>>> import numpy as np
>>> np.set_printoptions(precision=1, suppress=True, linewidth=100)
>>> K = np.load("case0.npy")
>>> K
array([[ 0.,  0.,  0.,  0.,  0., -1.,  2., -2.,  2.,  2.,  0.],
       [ 0.,  0.,  0.,  0.,  0.,  3., -4., -1.,  3.,  5.,  2.],
       [ 0.,  0.,  0.,  0.,  0., -1.,  4., -4.,  2.,  2.,  0.],
       [ 0.,  0.,  0.,  0.,  0., -3.,  2., -5., -2.,  0.,  0.],
       [ 0.,  0.,  0.,  0.,  0., -1., -2.,  1.,  5.,  3., -3.],
       [-1.,  3., -1., -3., -1.,  0.,  0.,  0.,  0.,  0.,  0.],
       [ 2., -4.,  4.,  2., -2.,  0.,  0.,  0.,  0.,  0.,  0.],
       [-2., -1., -4., -5.,  1.,  0.,  0.,  0.,  0.,  0.,  0.],
       [ 2.,  3.,  2., -2.,  5.,  0.,  0.,  0.,  0.,  0.,  0.],
       [ 2.,  5.,  2.,  0.,  3.,  0.,  0.,  0.,  0.,  0.,  0.],
       [ 0.,  2.,  0.,  0., -3.,  0.,  0.,  0.,  0.,  0.,  0.]])
>>> # symmetric, so the eigenvalues are real
>>> (K + K.T) / 2
array([[ 0.,  0.,  0.,  0.,  0., -1.,  2., -2.,  2.,  2.,  0.],
       [ 0.,  0.,  0.,  0.,  0.,  3., -4., -1.,  3.,  5.,  2.],
       [ 0.,  0.,  0.,  0.,  0., -1.,  4., -4.,  2.,  2.,  0.],
       [ 0.,  0.,  0.,  0.,  0., -3.,  2., -5., -2.,  0.,  0.],
       [ 0.,  0.,  0.,  0.,  0., -1., -2.,  1.,  5.,  3., -3.],
       [-1.,  3., -1., -3., -1.,  0.,  0.,  0.,  0.,  0.,  0.],
       [ 2., -4.,  4.,  2., -2.,  0.,  0.,  0.,  0.,  0.,  0.],
       [-2., -1., -4., -5.,  1.,  0.,  0.,  0.,  0.,  0.,  0.],
       [ 2.,  3.,  2., -2.,  5.,  0.,  0.,  0.,  0.,  0.,  0.],
       [ 2.,  5.,  2.,  0.,  3.,  0.,  0.,  0.,  0.,  0.,  0.],
       [ 0.,  2.,  0.,  0., -3.,  0.,  0.,  0.,  0.,  0.,  0.]])
>>> K @ K
array([[ 17.,   7.,  25.,  13.,  11.,   0.,   0.,   0.,   0.,   0.,   0.],
       [  7.,  64.,   1., -18.,  28.,   0.,   0.,   0.,   0.,   0.,   0.],
       [ 25.,   1.,  41.,  27.,   5.,   0.,   0.,   0.,   0.,   0.,   0.],
       [ 13., -18.,  27.,  42., -16.,   0.,   0.,   0.,   0.,   0.,   0.],
       [ 11.,  28.,   5., -16.,  49.,   0.,   0.,   0.,   0.,   0.,   0.],
       [  0.,   0.,   0.,   0.,   0.,  21., -22.,  17.,   6.,   8.,   9.],
       [  0.,   0.,   0.,   0.,   0., -22.,  44., -28., -14., -14.,  -2.],
       [  0.,   0.,   0.,   0.,   0.,  17., -28.,  47.,   0., -14.,  -5.],
       [  0.,   0.,   0.,   0.,   0.,   6., -14.,   0.,  46.,  38.,  -9.],
       [  0.,   0.,   0.,   0.,   0.,   8., -14., -14.,  38.,  42.,   1.],
       [  0.,   0.,   0.,   0.,   0.,   9.,  -2.,  -5.,  -9.,   1.,  13.]])
>>> np.linalg.matrix_power(K, 4)
array([[ 1253.,   666.,  1863.,  1140.,   839.,     0.,     0.,     0.,     0.,     0.,     0.],
       [  666.,  5254.,   -66., -2238.,  3534.,     0.,     0.,     0.,     0.,     0.,     0.],
       [ 1863.,   -66.,  3061.,  2468.,   321.,     0.,     0.,     0.,     0.,     0.,     0.],
       [ 1140., -2238.,  2468.,  3242., -1682.,     0.,     0.,     0.,     0.,     0.,     0.],
       [  839.,  3534.,   321., -1682.,  3587.,     0.,     0.,     0.,     0.,     0.,     0.],
       [    0.,     0.,     0.,     0.,     0.,  1395., -2120.,  1615.,   933.,   811.,   219.],
       [    0.,     0.,     0.,     0.,     0., -2120.,  3600., -2716., -1906., -1522.,   -60.],
       [    0.,     0.,     0.,     0.,     0.,  1615., -2716.,  3503.,     7.,  -723.,  -105.],
       [    0.,     0.,     0.,     0.,     0.,   933., -1906.,     7.,  3873.,  3579.,  -411.],
       [    0.,     0.,     0.,     0.,     0.,   811., -1522.,  -723.,  3579.,  3665.,  -117.],
       [    0.,     0.,     0.,     0.,     0.,   219.,   -60.,  -105.,  -411.,  -117.,   361.]])
>>> np.trace(K)
np.float64(0.0)
>>> np.round(np.sort(np.abs(np.linalg.eigvals(K))), 1) + 0
array([0. , 0.5, 0.5, 3.1, 3.1, 5.3, 5.3, 8.8, 8.8, 9.9, 9.9])
>>> left, s, Vh = np.linalg.svd(K)
>>> V = Vh[:(s > 1e-8).sum()]
>>> rng = np.random.default_rng(94929)
>>> x0 = K[8] + 2 * K[0] + rng.integers(2) * np.eye(11)[3]
>>> x0
array([ 2.,  3.,  2., -2.,  5., -2.,  4., -4.,  4.,  4.,  0.])
>>> np.linalg.matrix_rank(np.vstack([K, x0]))
np.int64(10)
>>> np.allclose(V.T @ V @ x0, x0)
True
>>> round(np.linalg.norm(x0 - V.T @ V @ x0), 1)
np.float64(0.0)
>>> np.diag(V.T @ V)
array([1. , 1. , 1. , 1. , 1. , 1. , 1. , 1. , 0.7, 0.6, 0.8])
>>> np.linalg.lstsq(K[:-1].T, K[-1])[2]
np.int32(10)
>>> np.allclose(K[:-1].T @ np.linalg.lstsq(K[:-1].T, K[-1])[0], K[-1])
True
>>> J = np.load("layer6.npy")
>>> J
array([[ 12, -14,   8,  23,  -9,  30],
       [ -1,   0,  -2, -11,  11, -15],
       [  8, -10,   3,  -4,  14,  -6],
       [  5,   8,   5, -10,   2,  -9],
       [-49,  32, -30,  -7, -25, -15],
       [ -7,  18,  -3, -23,   5, -27],
       [-17,  -4, -10,  39, -35,  45],
       [ 25,   2,  18, -18,  16, -15],
       [-46,  12, -31,  13, -25,   6],
       [ -1, -22,  -3,  35, -13,  39],
       [ -6,  26,  -1, -32,   6, -36],
       [ -2,  -8,  -1,  25, -17,  30]])
>>> G = np.cov(J, rowvar=False)
>>> np.polyfit(J[:, 5], J[:, 1], 1)
array([-0.4,  4.3])
>>> np.argsort(-J.std(axis=0).round(6), kind="stable")
array([5, 3, 0, 4, 1, 2])
>>> np.argwhere(np.triu(np.abs(np.corrcoef(J.T)) > 0.8, 1))
array([[0, 2],
       [3, 5]])
>>> G.shape
(6, 6)
>>> np.round(np.linalg.eigvalsh(G)[::-1], 1) + 0
array([1578.9,  908.8,   54.1,    0. ,    0. ,    0. ])
>>> C = J[[2, 6]].astype(float)
>>> for _ in range(7):
...     z = np.linalg.norm(J[:, None] - C, axis=-1).argmin(axis=1)
...     C = np.array([J[z == j].mean(axis=0) for j in range(2)])
... 
>>> z
array([1, 0, 0, 0, 0, 0, 1, 0, 1, 1, 0, 1])
>>> C
array([[ -3.6,  10.9,  -1.4, -15. ,   4.1, -17.6],
       [-10.8,  -7.2,  -7.4,  27. , -19.8,  30. ]])
>>> np.bincount(z)
array([7, 5])
>>> C[1] - C[0]
array([ -7.2, -18.1,  -6. ,  42. , -23.9,  47.6])
>>> M = np.loadtxt("x.csv", delimiter=",")
>>> M
array([[ 0.,  0.,  0.,  1.,  2.,  0.],
       [ 0.,  0.,  0.,  0., -1., -1.],
       [ 0.,  0.,  0.,  0., -2.,  1.],
       [ 1.,  2.,  0.,  3.,  6.,  0.],
       [ 0., -1., -1.,  0., -3., -3.],
       [ 0., -2.,  1.,  0., -6.,  3.]])
>>> W1 = np.array([[0, -1, -1, 2, 0, -1],
...     [1, 2, 2, -1, 2, 1],
...     [-2, -2, 2, -2, -2, 1],
...     [-1, -1, 1, -1, -1, -2],
...     [-1, -1, -2, -2, 0, 0],
...     [0, 0, -1, 0, 2, -1]])
>>> c = np.array([2, -1, 0, 3, -1, 2])
>>> act = np.maximum(M @ W1 + c, 0)
>>> np.linalg.matrix_rank(act)
np.int64(4)
>>> act
array([[ 0.,  0.,  0.,  0.,  0.,  0.],
       [ 3.,  0.,  3.,  5.,  0.,  3.],
       [ 4.,  1.,  3.,  7.,  1.,  1.],
       [ 0.,  0.,  0.,  0.,  0.,  0.],
       [ 6.,  2.,  5., 12.,  0.,  3.],
       [ 4.,  0.,  7., 15.,  0.,  0.]])
>>> C = np.array([[9, 9, 7], [0, 1, 5], [5, 5, 4], [6, 3, 5], [0, 1, 2], [2, 1, 1]])
>>> (act @ C).round(6).argmax(axis=1)
array([0, 0, 0, 0, 0, 0])
>>> G = M.T @ M
>>> np.round(np.linalg.eigvalsh(G)[::-1], 1) + 0
array([104.7,  20.9,   5.3,   0.9,   0.2,   0. ])
>>> (M @ M.T).shape
(6, 6)
>>> np.allclose(G, G.T)
True
>>> np.linalg.matrix_rank(G)
np.int64(6)
>>> M2 = np.linalg.inv(M)
>>> M2
array([[-3. , -2. , -2. ,  1. ,  0.7,  0.7],
       [-0. ,  1. ,  1. , -0. , -0.3, -0.3],
       [-0. ,  2. , -1. , -0. , -0.7,  0.3],
       [ 1. ,  0.7,  0.7,  0. ,  0. ,  0. ],
       [-0. , -0.3, -0.3, -0. , -0. , -0. ],
       [-0. , -0.7,  0.3, -0. , -0. , -0. ]])
>>> np.allclose(M2, M.T)
False
>>> np.linalg.det(M) * M2
array([[ 27.,  18.,  18.,  -9.,  -6.,  -6.],
       [  0.,  -9.,  -9.,   0.,   3.,   3.],
       [  0., -18.,   9.,   0.,   6.,  -3.],
       [ -9.,  -6.,  -6.,  -0.,  -0.,  -0.],
       [  0.,   3.,   3.,   0.,   0.,   0.],
       [  0.,   6.,  -3.,   0.,   0.,   0.]])
>>> round(float(np.linalg.det(M) * np.linalg.det(M2)), 1)
1.0
>>> rank = np.linalg.matrix_rank(K)
>>> rank
np.int64(10)
>>> ns = np.linalg.svd(K)[2][rank:].T
>>> np.linalg.matrix_rank(K.T @ K), np.linalg.matrix_rank(K @ K.T)
(np.int64(10), np.int64(10))
>>> [int(np.linalg.matrix_rank(K[:, :j + 1])) for j in range(11)]
[1, 2, 3, 4, 5, 6, 7, 8, 9, 10, 10]
>>> np.round(ns[:, 0] / ns[np.abs(ns[:, 0]).round(6).argmax(), 0], 1) + 0
array([ 0. ,  0. ,  0. ,  0. ,  0. ,  0.2,  0.3,  0.3, -0.9,  1. , -0.7])
>>> [int(np.linalg.matrix_rank(K[:i])) for i in range(1, len(K) + 1)]
[1, 2, 3, 4, 5, 6, 7, 8, 9, 10, 10]
>>> np.allclose(K @ ns, 0)
True
>>> [int(np.linalg.matrix_rank(np.delete(K, i, axis=0))) for i in range(11)]
[9, 9, 9, 9, 9, 10, 10, 10, 10, 10, 10]
